In [1]: import numpy as np

In [2]: import numpy.linalg as la

In [3]: np.set_printoptions(precision=2, suppress=True, linewidth=140, legacy="1.25")

In [4]: rng = np.random.default_rng(74349)

In [5]: m1 = np.array([[-2, 0, 0, 0],
   ...:     [1, 1, 1, -2],
   ...:     [-2, -3, -1, 0],
   ...:     [-2, -1, 1, 1],
   ...:     [1, 0, 3, 1]]) * (rng.random((5, 4)) < 0.3)

In [6]: print(m1)
[[ 0  0  0  0]
 [ 0  0  0  0]
 [ 0  0 -1  0]
 [ 0  0  0  0]
 [ 0  0  0  0]]

In [7]: U, sig, VT = la.svd(m1)

In [8]: vecs = VT[:(sig > 1e-8).sum()]

In [9]: vec = m1[1] + -2 * m1[3] + rng.integers(2) * np.eye(4)[1]

In [10]: print(vec)
[0. 1. 0. 0.]

In [11]: print(round(float(la.norm(vec - vecs.T @ vecs @ vec)), 2))
1.0

In [12]: print(np.diag(vecs.T @ vecs))
[0. 0. 1. 0.]

In [13]: print(np.allclose(vecs.T @ vecs @ vec, vec))
False

In [14]: t = np.radians(15)

In [15]: R = np.eye(4)

In [16]: R[0, 0] = R[3, 3] = np.cos(t)

In [17]: R[0, 3], R[3, 0] = -np.sin(t), np.sin(t)

In [18]: print(R)
[[ 0.97  0.    0.   -0.26]
 [ 0.    1.    0.    0.  ]
 [ 0.    0.    1.    0.  ]
 [ 0.26  0.    0.    0.97]]

In [19]: out = m1 @ R.T

In [20]: print(np.allclose(la.norm(m1, axis=1), la.norm(out, axis=1)))
True

In [21]: print(out)
[[ 0.  0.  0.  0.]
 [ 0.  0.  0.  0.]
 [ 0.  0. -1.  0.]
 [ 0.  0.  0.  0.]
 [ 0.  0.  0.  0.]]

In [22]: print(np.abs(out - m1).max(axis=0))
[0. 0. 0. 0.]
